In [1]: import numpy as np

In [2]: from numpy import linalg as LA

In [3]: np.set_printoptions(precision=3, suppress=True, linewidth=100, floatmode="fixed")

In [4]: arr = np.array([[-1.3, 1.2, -0.1, -0.1, -0.2, -0.7],
   ...:     [0.1, 0.2, -0.8, -0.4, -0.3, -1.3],
   ...:     [-0.7, 0.6, -0.1, -0.4, 0.0, -0.3],
   ...:     [1.2, -0.1, 1.4, -0.6, -0.3, -0.8],
   ...:     [0.3, 1.3, 0.1, -0.8, 0.2, -0.6],
   ...:     [-1.4, -0.3, 1.2, -1.4, 0.2, -0.3],
   ...:     [-1.4, 1.7, -1.1, -1.2, -1.6, -1.9],
   ...:     [-0.1, 0.3, -0.1, -0.5, 2.1, -0.5]])

In [5]: arr
Out[5]: 
array([[-1.300,  1.200, -0.100, -0.100, -0.200, -0.700],
       [ 0.100,  0.200, -0.800, -0.400, -0.300, -1.300],
       [-0.700,  0.600, -0.100, -0.400,  0.000, -0.300],
       [ 1.200, -0.100,  1.400, -0.600, -0.300, -0.800],
       [ 0.300,  1.300,  0.100, -0.800,  0.200, -0.600],
       [-1.400, -0.300,  1.200, -1.400,  0.200, -0.300],
       [-1.400,  1.700, -1.100, -1.200, -1.600, -1.900],
       [-0.100,  0.300, -0.100, -0.500,  2.100, -0.500]])

In [6]: x = np.array([1, 1, 3, 0, 3, 4])

In [7]: y = arr @ x

In [8]: np.round(LA.pinv(arr) @ arr, 3) + 0
Out[8]: 
array([[1.000, 0.000, 0.000, 0.000, 0.000, 0.000],
       [0.000, 1.000, 0.000, 0.000, 0.000, 0.000],
       [0.000, 0.000, 1.000, 0.000, 0.000, 0.000],
       [0.000, 0.000, 0.000, 1.000, 0.000, 0.000],
       [0.000, 0.000, 0.000, 0.000, 1.000, 0.000],
       [0.000, 0.000, 0.000, 0.000, 0.000, 1.000]])

In [9]: rng = np.random.default_rng(42646)

In [10]: y = y + 0.3 * rng.normal(size=8)

In [11]: y
Out[11]: array([ -3.751,  -8.578,  -2.135,   1.216,   0.072,   1.331, -14.944,   4.191])

In [12]: c, *_ = LA.lstsq(arr, y)

In [13]: [round(float(LA.norm(LA.solve(arr.T @ arr + lam * np.eye(6), arr.T @ y))), 2) for lam in (0, 1, 10, 100)]
Out[13]: [6.03, 4.8, 2.71, 0.63]

In [14]: q, r_ = LA.qr(arr)

In [15]: round(float(abs(r_[0, 0])), 3), round(LA.norm(arr[:, 0]), 3)
Out[15]: (2.766, np.float64(2.766))

In [16]: round(np.trace(q @ q.T), 3)
Out[16]: np.float64(6.0)

In [17]: M2 = np.c_[arr[:, :4] @ np.array([[-4, -3, -5, -3], [0, 5, 2, -4], [4, 5, 4, -5], [-5, -1, 3, 0]]), np.array([1, 2, 3, 0, 0, 3, 1, 0])]

In [18]: M2
Out[18]: 
array([[  5.300,   9.500,   8.200,  -0.400,   1.000],
       [ -1.600,  -2.900,  -4.500,   2.900,   2.000],
       [  4.400,   5.000,   3.100,   0.200,   3.000],
       [  3.800,   3.500,  -2.400, -10.200,   0.000],
       [  3.200,   6.900,  -0.900,  -6.600,   0.000],
       [ 17.400,  10.100,   7.000,  -0.600,   3.000],
       [  7.200,   8.400,   2.400,   2.900,   1.000],
       [  2.500,   1.800,  -0.800,  -0.400,   0.000]])

In [19]: LA.norm(LA.qr(arr)[0].T @ M2, axis=0) ** 2 / ((M2 ** 2).sum(axis=0) + 1e-12)
Out[19]: array([1.000, 1.000, 1.000, 1.000, 0.657])

In [20]: LA.matrix_rank(M2)
Out[20]: np.int64(5)

In [21]: LA.matrix_rank(np.c_[arr, M2])
Out[21]: np.int64(7)
